$ python -q
>>> import numpy as np
>>> from numpy import linalg as LA
>>> np.set_printoptions(suppress=True, linewidth=120)
>>> tidy = lambda a: np.round(a, 3) + 0
>>> J = np.load("layer18.npy")
>>> print(J)
[[8 0 0]
 [0 4 0]
 [0 0 7]]
>>> # symmetric
>>> print(np.flatnonzero(LA.matrix_power((J != 0) + (J.T != 0) + np.eye(3), 3)[2]))
[2]
>>> print((LA.matrix_power((J != 0) + (J.T != 0) + np.eye(3), 3) > 0).astype(int))
[[1 0 0]
 [0 1 0]
 [0 0 1]]
>>> print((J != 0).astype(int))
[[1 0 0]
 [0 1 0]
 [0 0 1]]
>>> print(J @ J)
[[64  0  0]
 [ 0 16  0]
 [ 0  0 49]]
>>> print(tidy(np.sort(LA.eigvals(J).real)))
[4. 7. 8.]
>>> mat = np.load("sample15.npy")
>>> print(mat)
[[0.3 2.  1. ]
 [0.  1.3 1. ]
 [0.  2.  1.3]]
>>> print(tidy(LA.norm(mat, axis=1)))
[2.256 1.64  2.385]
>>> print(tidy(LA.norm(mat, axis=0)))
[0.3   3.113 1.921]
>>> print(tidy(LA.norm(mat, 2)))
3.653
>>> P = np.triu(np.array([[4, -1, -3], [-4, 0, -4], [-3, 4, 2]]), 1) + np.eye(3)
>>> A2 = P @ mat @ LA.inv(P)
>>> print(P @ mat - mat @ P)
[[ 0. -7.  4.]
 [ 0. -8.  0.]
 [ 0.  0.  8.]]
>>> print(A2)
[[  0.3  -5.  -23. ]
 [  0.   -6.7 -31. ]
 [  0.    2.    9.3]]
>>> vals, evecs = LA.eig(mat)
>>> print(tidy(vals))
[ 0.3    2.714 -0.114]
>>> print(tidy(np.prod(vals)))
-0.093
>>> print(tidy(np.sort(LA.eigvals(mat.T))))
[-0.114  0.3    2.714]
>>> print(tidy(np.sort(LA.eigvals(LA.inv(mat)))))
[-8.756  0.368  3.333]
>>> cov = mat.T @ mat
>>> print(tidy(cov))
[[0.09 0.6  0.3 ]
 [0.6  9.69 5.9 ]
 [0.3  5.9  3.69]]
>>> print(LA.matrix_rank(cov))
3
>>> print(np.trace(cov), (mat ** 2).sum())
13.47 13.47
>>> print((mat @ mat.T).shape)
(3, 3)
>>> print(tidy(LA.svd(mat, compute_uv=False) ** 2))
[13.343  0.122  0.005]
>>> q, _ = LA.qr(np.array([[0.1, 0.6, 1.2, 0.7],
...     [-1.3, 0.2, 0.2, 0.3],
...     [1.7, 1.0, 0.2, 0.0],
...     [-0.2, -0.6, -0.5, -0.7]]))
>>> evecs, _ = LA.qr(np.array([[-0.3, 0.1, 0.1, -1.9],
...     [-2.4, -0.7, 0.8, -0.4],
...     [-0.8, 0.4, 1.2, -0.9],
...     [-1.4, 0.1, -1.2, 0.8]]))
>>> sv = 3 * 0.7 ** np.arange(4)
>>> K = q[:, :4] * sv @ evecs[:4]
>>> print(tidy(K))
[[ 0.452  1.505 -0.248  0.414]
 [ 0.888  0.663  0.855 -1.848]
 [ 0.89  -0.35   0.842  2.239]
 [-1.314 -0.055  0.398 -0.172]]
>>> A2 = np.array([[3, 0], [-1, -2]])
>>> C = np.kron(A2, K)
>>> print(C.shape)
(8, 8)
>>> print(LA.matrix_rank(C))
8
>>> print(tidy(LA.norm(C, 2)), tidy(LA.norm(A2, 2) * LA.norm(K, 2)))
9.77 9.77
>>> q, Rm = LA.qr(K)
>>> print(np.allclose(Rm.T @ Rm, K.T @ K))
True
>>> print(tidy(q.T @ q))
[[1. 0. 0. 0.]
 [0. 1. 0. 0.]
 [0. 0. 1. 0.]
 [0. 0. 0. 1.]]
>>> print(q.shape, Rm.shape)
(4, 4) (4, 4)
>>> print(np.trace(q @ q.T))
4.0
>>> print(tidy(q @ Rm))
[[ 0.452  1.505 -0.248  0.414]
 [ 0.888  0.663  0.855 -1.848]
 [ 0.89  -0.35   0.842  2.239]
 [-1.314 -0.055  0.398 -0.172]]
>>> print(tidy(LA.eigvals(K).sum().real))
1.784
>>> print(tidy(LA.det(K[::-1])))
9.53
>>> print(tidy(np.poly(K)))
[ 1.    -1.784 -0.366 -4.912  9.53 ]
>>> print(tidy(LA.det(2 * K)), tidy(LA.det(K)))
152.473 9.53
>>> print(tidy(np.kron(np.eye(2, dtype=int), K)))
[[ 0.452  1.505 -0.248  0.414  0.     0.     0.     0.   ]
 [ 0.888  0.663  0.855 -1.848  0.     0.     0.     0.   ]
 [ 0.89  -0.35   0.842  2.239  0.     0.     0.     0.   ]
 [-1.314 -0.055  0.398 -0.172  0.     0.     0.     0.   ]
 [ 0.     0.     0.     0.     0.452  1.505 -0.248  0.414]
 [ 0.     0.     0.     0.     0.888  0.663  0.855 -1.848]
 [ 0.     0.     0.     0.     0.89  -0.35   0.842  2.239]
 [ 0.     0.     0.     0.    -1.314 -0.055  0.398 -0.172]]
>>> print(tidy(np.einsum("ij,ji->", K, K)))
3.915
>>> u = np.array([2, 2, -1, -1])
>>> A2 = K + np.outer(u, np.eye(4)[0])
>>> print(tidy(LA.det(A2) / LA.det(K)), tidy(1 + LA.solve(K, u)[0]))
1.691 1.691
>>> rng = np.random.default_rng(294861)
>>> labels = rng.permutation(4)
>>> print(labels)
[0 3 1 2]
>>> A2 = K[labels][:, labels]
>>> print(tidy(np.diag(A2)))
[ 0.452 -0.172  0.663  0.842]
>>> print(tidy(A2))
[[ 0.452  0.414  1.505 -0.248]
 [-1.314 -0.172 -0.055  0.398]
 [ 0.888 -1.848  0.663  0.855]
 [ 0.89   2.239 -0.35   0.842]]
>>> print(np.allclose(A2, K))
False
